% python3 -q
>>> import numpy as np
>>> import numpy.linalg as la
>>> np.set_printoptions(precision=2, suppress=True, linewidth=140)
>>> data = np.array([[1, 2, 2, 2, 2, 1],
...     [1, 2, 0, 1, 0, 2],
...     [2, 1, 1, 0, 0, 1],
...     [2, 2, 2, 1, 0, 2]])
>>> data[:, 4] = -3 * data[:, 5]
>>> data
array([[ 1,  2,  2,  2, -3,  1],
       [ 1,  2,  0,  1, -6,  2],
       [ 2,  1,  1,  0, -3,  1],
       [ 2,  2,  2,  1, -6,  2]])
>>> cov = data.T @ data
>>> np.round(la.eigvalsh(cov)[::-1], 2) + 0
array([129.73,   5.24,   2.78,   0.25,   0.  ,   0.  ])
>>> (data @ data.T).shape
(4, 4)
>>> la.matrix_rank(cov)
np.int64(4)
>>> r0, v = data[0], data[3]
>>> r0 @ r0
np.int64(23)
>>> r0 @ v
np.int64(32)
>>> pr = (r0 @ v) / (r0 @ r0) * r0
>>> np.round((v - pr) @ r0, 2)
np.float64(0.0)
>>> np.outer(r0, v)
array([[  2,   2,   2,   1,  -6,   2],
       [  4,   4,   4,   2, -12,   4],
       [  4,   4,   4,   2, -12,   4],
       [  4,   4,   4,   2, -12,   4],
       [ -6,  -6,  -6,  -3,  18,  -6],
       [  2,   2,   2,   1,  -6,   2]])
>>> E = np.loadtxt("sample10.csv", delimiter=",")
>>> E
array([[ 2.68, -3.21,  3.69,  2.93],
       [ 3.11, -2.93,  4.31,  3.36],
       [ 4.67, -1.89,  8.16,  7.52],
       [ 8.93,  0.96,  8.05,  1.18],
       [-1.52, -6.01, -3.5 , -2.98],
       [ 5.15, -1.56, -0.6 , -7.78],
       [ 4.37, -2.09,  8.11,  7.88],
       [ 7.29, -0.14,  4.37, -2.57],
       [ 6.75, -0.5 ,  4.18, -2.12],
       [ 3.08, -2.95,  0.5 , -2.94],
       [ 3.31, -2.79,  4.19,  2.88],
       [ 5.56, -1.29,  1.99, -4.06]])
>>> la.norm(E, axis=1)
array([ 6.3 ,  6.94, 12.19, 12.12,  7.72,  9.48, 12.3 ,  8.88,  8.23,  5.2 ,  6.68,  7.28])
>>> np.round(la.norm(E, "nuc"), 2)
np.float64(49.73)
>>> round(la.norm(E, 2), 2)
np.float64(24.82)
>>> la.norm(E, axis=0)
array([17.79,  9.21, 17.33, 15.94])
>>> round(float(E[8] @ E[6]), 2)
47.74
>>> np.round(la.norm(E[8], 1), 2), np.round(la.norm(E[8], np.inf), 2)
(np.float64(13.55), np.float64(6.75))
>>> Uu, s, Vh = la.svd(E)
>>> np.argmax(s[:-1] / (s[1:] + 1e-6)) + 1
np.int64(3)
>>> Y = Uu[:, :3] @ np.diag(s[:3]) @ Vh[:3]
>>> round(la.norm(E - Y, 2), 2), round(s[3], 2)
(np.float64(0.0), np.float64(0.0))
>>> round(float(la.norm(E - Y) / la.norm(E)), 2)
0.0
>>> rng = np.random.default_rng(94)
>>> W0 = rng.normal(size=(21, 3))
>>> W0 = 10 * W0 / la.norm(W0, axis=1, keepdims=True)
>>> W0
array([[ 7.7 ,  3.91, -5.04],
       [ 5.25,  7.63, -3.78],
       [ 6.81, -2.27, -6.97],
       [-5.1 , -8.43,  1.7 ],
       [-9.47, -1.83,  2.63],
       [-8.47, -2.12, -4.88],
       [-4.65, -3.66,  8.06],
       [ 3.  , -9.37,  1.77],
       [-0.67, -9.46, -3.17],
       [ 2.79,  7.07, -6.5 ],
       [ 3.06,  9.07,  2.88],
       [ 9.33,  0.08, -3.61],
       [ 4.94,  3.32,  8.04],
       [ 3.29,  9.38, -1.1 ],
       [-7.93,  2.97,  5.31],
       [ 2.96,  7.13, -6.35],
       [ 3.3 ,  6.21, -7.11],
       [-3.65, -9.22, -1.29],
       [-2.29, -1.84, -9.56],
       [ 1.52, -7.82,  6.04],
       [-2.29,  9.67,  1.13]])
>>> x0 = np.array([0, 2, 5])
>>> np.sign((W0 @ x0).round(6))
array([-1., -1., -1., -1.,  1., -1.,  1., -1., -1., -1.,  1., -1.,  1.,  1.,  1., -1., -1., -1., -1.,  1.,  1.])
>>> z = rng.permutation(3)
>>> Y = W0[:, z] * rng.choice([-1, 1], 3)
>>> Y
array([[-7.7 ,  3.91,  5.04],
       [-5.25,  7.63,  3.78],
       [-6.81, -2.27,  6.97],
       [ 5.1 , -8.43, -1.7 ],
       [ 9.47, -1.83, -2.63],
       [ 8.47, -2.12,  4.88],
       [ 4.65, -3.66, -8.06],
       [-3.  , -9.37, -1.77],
       [ 0.67, -9.46,  3.17],
       [-2.79,  7.07,  6.5 ],
       [-3.06,  9.07, -2.88],
       [-9.33,  0.08,  3.61],
       [-4.94,  3.32, -8.04],
       [-3.29,  9.38,  1.1 ],
       [ 7.93,  2.97, -5.31],
       [-2.96,  7.13,  6.35],
       [-3.3 ,  6.21,  7.11],
       [ 3.65, -9.22,  1.29],
       [ 2.29, -1.84,  9.56],
       [-1.52, -7.82, -6.04],
       [ 2.29,  9.67, -1.13]])
>>> Uu, _, Vh = la.svd(W0.T @ Y)
>>> z
array([0, 1, 2])
>>> np.round(la.lstsq(W0, Y)[0], 2) + 0
array([[-1.,  0.,  0.],
       [ 0.,  1.,  0.],
       [ 0.,  0., -1.]])
>>> np.round(Uu @ Vh, 2) + 0
array([[-1.,  0.,  0.],
       [ 0.,  1.,  0.],
       [ 0.,  0., -1.]])
>>> Xc = W0 - W0.mean(axis=0)
>>> vecs = la.svd(Xc)[2][:1]
>>> Y = Xc - Xc @ vecs.T @ vecs
>>> (Xc @ vecs.T).std(axis=0)
array([7.29])
>>> round(la.norm(Y) / la.norm(Xc), 2)
np.float64(0.68)
>>> np.diag(vecs.T @ vecs)
array([0.24, 0.65, 0.12])
>>> np.cov(Xc @ vecs.T, rowvar=False)
array(55.86)
>>> Y.std(axis=0)
array([3.97, 3.04, 4.51])
>>> def softmax(z):
...     e = np.exp(z - z.max(axis=-1, keepdims=True))
...     return e / e.sum(axis=-1, keepdims=True)
... 
>>> np.round(softmax(W0[17] + 2), 2) + 0
array([0.09, 0.  , 0.91])
>>> softmax(W0).sum(axis=1)
array([1., 1., 1., 1., 1., 1., 1., 1., 1., 1., 1., 1., 1., 1., 1., 1., 1., 1., 1., 1., 1.])
>>> att = W0 @ W0.T / np.sqrt(3)
>>> softmax(att)[17] @ W0
array([-3.62, -9.2 , -1.24])
>>> J = np.loadtxt("layer4.csv", delimiter=",")
>>> J
array([[ 0.87,  0.  ,  0.5 ],
       [ 0.  ,  1.  ,  0.  ],
       [-0.5 ,  0.  ,  0.87]])
>>> q = J.astype(float).copy()
>>> for j in range(3):
...     q[:, j] -= q[:, :j] @ (q[:, :j].T @ q[:, j])
...     q[:, j] /= la.norm(q[:, j])
... 
>>> q
array([[ 0.87,  0.  ,  0.5 ],
       [ 0.  ,  1.  ,  0.  ],
       [-0.5 ,  0.  ,  0.87]])
>>> np.round(q.T @ q, 2) + 0
array([[1., 0., 0.],
       [0., 1., 0.],
       [0., 0., 1.]])
>>> Uu, s, Vh = la.svd(q, full_matrices=False)
>>> np.allclose(Uu * s @ Vh, q)
True
>>> Uu.shape, s.shape, Vh.shape
((3, 3), (3,), (3, 3))
>>> s
array([1., 1., 1.])
>>> Vh @ Vh.T
array([[1., 0., 0.],
       [0., 1., 0.],
       [0., 0., 1.]])
>>> np.round(Uu.T @ q @ Vh.T, 2) + 0
array([[1., 0., 0.],
       [0., 1., 0.],
       [0., 0., 1.]])
>>> np.cumsum(s ** 2) / np.sum(s ** 2)
array([0.33, 0.67, 1.  ])
>>> round(float(np.sqrt((s ** 2).sum())), 2), round(float(la.norm(q)), 2)
(1.73, 1.73)
>>> np.round(Uu.T @ Uu, 2) + 0
array([[1., 0., 0.],
       [0., 1., 0.],
       [0., 0., 1.]])
>>> x0 = np.array([0, -1, -1])
>>> h = np.maximum(J @ x0, 0)
>>> np.maximum(J @ x0, 0) - np.maximum(-J @ x0, 0)
array([-0.5 , -1.  , -0.87])
>>> np.maximum(J @ (3 * x0), 0)
array([0., 0., 0.])
>>> round(float(la.det(2 * J)), 2), round(float(la.det(J)), 2)
(8.0, 1.0)
>>> round(la.eigvals(J).sum().real, 2)
np.float64(2.73)
>>> x0 = np.array([1, 2, 2])
>>> 3 - la.matrix_rank(J - np.eye(3), tol=1e-8)
np.int64(1)
>>> J.T @ (J @ x0)
array([1., 2., 2.])
>>> m1 = np.loadtxt("m.csv", delimiter=",")
>>> m1
array([[ 0.3 , -0.7 ,  2.2 ,  2.17,  0.  ,  0.2 ],
       [ 0.8 ,  0.2 , -0.3 , -0.62,  1.4 , -2.4 ],
       [-1.4 ,  1.7 ,  1.9 , -4.96,  0.2 , -0.4 ],
       [-0.2 , -1.2 , -0.8 ,  3.46,  0.  , -1.2 ],
       [ 0.6 , -1.8 , -0.1 ,  5.52,  0.7 ,  1.1 ],
       [-0.6 ,  0.6 ,  0.6 , -1.85, -0.3 ,  0.1 ],
       [ 0.  , -1.  ,  1.7 ,  2.98, -1.7 , -0.3 ],
       [-0.6 ,  0.9 , -0.3 , -2.72, -1.9 ,  0.7 ],
       [ 0.9 ,  0.2 ,  0.9 , -0.79, -0.2 , -0.8 ],
       [ 1.1 , -1.5 ,  1.2 ,  4.42,  0.1 ,  0.8 ],
       [ 2.1 , -0.4 ,  0.1 ,  1.27,  0.6 ,  1.2 ],
       [-1.1 , -1.6 , -0.2 ,  4.86, -1.  ,  1.8 ],
       [-0.5 , -0.3 ,  0.9 ,  1.06, -1.9 ,  1.6 ],
       [-0.2 ,  1.  , -0.5 , -2.92, -0.5 , -1.6 ],
       [ 0.5 , -1.6 ,  1.2 ,  4.85,  0.8 , -1.3 ],
       [ 1.4 ,  0.9 , -1.4 , -2.7 ,  1.8 ,  0.6 ],
       [-0.9 ,  2.3 , -1.2 , -6.86,  0.9 ,  0.7 ],
       [ 0.8 ,  0.  ,  1.2 ,  0.14,  0.9 , -0.8 ],
       [ 0.  , -0.6 ,  0.6 ,  1.74, -0.1 ,  0.3 ],
       [ 0.8 , -0.5 , -1.3 ,  1.52, -1.1 , -1.2 ],
       [ 0.9 ,  1.9 , -2.3 , -5.8 , -0.1 , -1.6 ],
       [-1.1 ,  0.1 , -0.6 , -0.42, -0.7 ,  1.9 ],
       [-0.9 , -1.2 ,  0.5 ,  3.66,  0.5 , -0.1 ],
       [-0.5 ,  0.3 , -0.7 , -0.91, -0.5 , -2.4 ],
       [ 1.4 , -1.  ,  0.8 ,  3.07,  1.5 ,  1.  ],
       [-1.  , -0.2 , -1.2 ,  0.52, -1.1 , -0.9 ],
       [-0.1 , -0.1 ,  0.2 ,  0.38,  0.  , -0.2 ],
       [-0.5 ,  1.3 ,  0.8 , -3.82,  1.4 ,  0.7 ],
       [ 1.3 , -0.6 ,  0.7 ,  1.79,  0.4 ,  2.2 ]])
>>> z = m1[:, 1] > np.median(m1[:, 1])
>>> r0 = m1[z].mean(axis=0) - m1[~z].mean(axis=0)
>>> ((m1 - m1.mean(axis=0)) @ r0 > 0).astype(int)
array([0, 1, 1, 0, 0, 1, 0, 1, 1, 0, 0, 0, 0, 1, 0, 1, 1, 1, 0, 0, 1, 1, 0, 1, 0, 1, 0, 1, 0])
>>> r0
array([-0.37,  1.75, -0.54, -5.28,  0.32, -0.74])
>>> np.argsort(-np.abs(r0).round(6), kind="stable")
array([3, 1, 5, 2, 0, 4])
>>> round(float((((m1 - m1.mean(axis=0)) @ r0 > 0) == z).mean()), 2)
0.93
>>> D = la.norm(m1[:, None] - m1[None], axis=-1)
>>> np.unravel_index(D.round(6).argmax(), D.shape)
(np.int64(4), np.int64(16))
>>> D[24].round(6).argsort(kind="stable")[:4]
array([24,  9, 28, 10])
>>> D[:5, :5]
array([[ 0.  ,  4.88,  7.74,  3.62,  4.37],
       [ 4.88,  0.  ,  6.02,  4.82,  7.38],
       [ 7.74,  6.02,  0.  ,  9.42, 11.51],
       [ 3.62,  4.82,  9.42,  0.  ,  3.39],
       [ 4.37,  7.38, 11.51,  3.39,  0.  ]])
>>> la.matrix_rank(D ** 2)
np.int64(8)
>>> x0 = np.array([-1, -2, -3, -1, 2, -3])
>>> target = m1 @ x0
>>> la.solve(m1.T @ m1, m1.T @ target)
array([-1., -2., -3., -1.,  2., -3.])
>>> np.round(la.pinv(m1) @ m1, 2) + 0
array([[1., 0., 0., 0., 0., 0.],
       [0., 1., 0., 0., 0., 0.],
       [0., 0., 1., 0., 0., 0.],
       [0., 0., 0., 1., 0., 0.],
       [0., 0., 0., 0., 1., 0.],
       [0., 0., 0., 0., 0., 1.]])
>>> target = target + 0.02 * rng.normal(size=29)
>>> target
array([ -8.27,  10.34,  -1.12,   5.12,  -4.09,  -1.43,  -8.54,  -3.46,  -1.2 ,  -8.34,  -5.27,  -7.38, -11.26,   6.43,  -0.24,   5.51,
         6.46,  -0.34,  -3.43,   3.95,  12.62,  -3.96,  -0.57,   9.11,  -4.86,   4.95,  -0.07,   0.04,  -9.81])
>>> b, *_ = la.lstsq(m1, target)
>>> [round(float(la.norm(la.solve(m1.T @ m1 + lam * np.eye(6), m1.T @ target))), 2) for lam in (0, 1, 10, 100)]
[5.3, 4.64, 3.65, 1.46]
>>> b.round()
array([-1., -2., -3., -1.,  2., -3.])
>>> x0 = np.array([9, -1, -9, 1, 5, -3])
>>> h = np.maximum(m1 @ x0, 0)
>>> m1.T @ h
array([ 174.05,  -10.27, -113.79,   30.79,  110.9 ,  -84.85])
>>> np.tanh(m1 @ x0)
array([-1.  ,  1.  , -1.  ,  1.  ,  1.  , -1.  , -1.  , -1.  ,  0.39,  1.  ,  1.  , -1.  , -1.  ,  0.79,  1.  ,  1.  , -1.  ,  1.  , -1.  ,
        1.  ,  1.  , -1.  , -1.  ,  1.  ,  1.  , -0.27, -0.92, -1.  ,  1.  ])
>>> feats = np.loadtxt("out3.csv", delimiter=",")
>>> feats
array([[ 0.58, -7.21, -4.24, 27.49],
       [-0.04, -5.91, -4.27, 24.36],
       [-0.36, -5.21, -4.26, 22.66],
       [-1.36, -2.74, -4.03, 16.31],
       [-1.44, -2.51, -3.99, 15.69],
       [-1.73, -1.58, -3.75, 13.08],
       [-1.73, -1.57, -3.75, 13.07],
       [-0.83,  0.67, -0.7 ,  1.14],
       [ 0.09, -0.09,  0.06, -0.08],
       [ 0.84, -1.  ,  0.39, -0.66],
       [ 1.08, -1.36,  0.42, -0.81],
       [ 1.16, -1.5 ,  0.41, -0.87],
       [ 1.29, -1.71,  0.4 , -0.94],
       [ 1.54, -2.21,  0.3 , -1.12],
       [ 1.68, -2.52,  0.18, -1.23],
       [ 1.95, -3.46, -0.43, -1.65],
       [ 1.99, -3.83, -0.8 , -1.88],
       [ 2.  , -3.93, -0.91, -1.95],
       [ 1.75, -5.  , -2.76, -3.09],
       [ 1.68, -5.12, -3.08, -3.29],
       [ 1.26, -5.54, -4.48, -4.23],
       [ 1.17, -5.59, -4.73, -4.4 ],
       [ 0.08, -5.99, -7.54, -6.44],
       [-0.26, -6.03, -8.32, -7.04],
       [-0.86, -6.06, -9.64, -8.07]])
>>> Y = data / la.norm(data, axis=1, keepdims=True)
>>> cov = Y @ Y.T
>>> cov
array([[1.  , 0.83, 0.83, 0.92],
       [0.83, 1.  , 0.88, 0.95],
       [0.83, 0.88, 1.  , 0.96],
       [0.92, 0.95, 0.96, 1.  ]])
>>> la.norm(Y, axis=1)
array([1., 1., 1., 1.])
>>> (cov - 2 * np.eye(4)).round(6).argmax(axis=1)
array([3, 3, 3, 2])
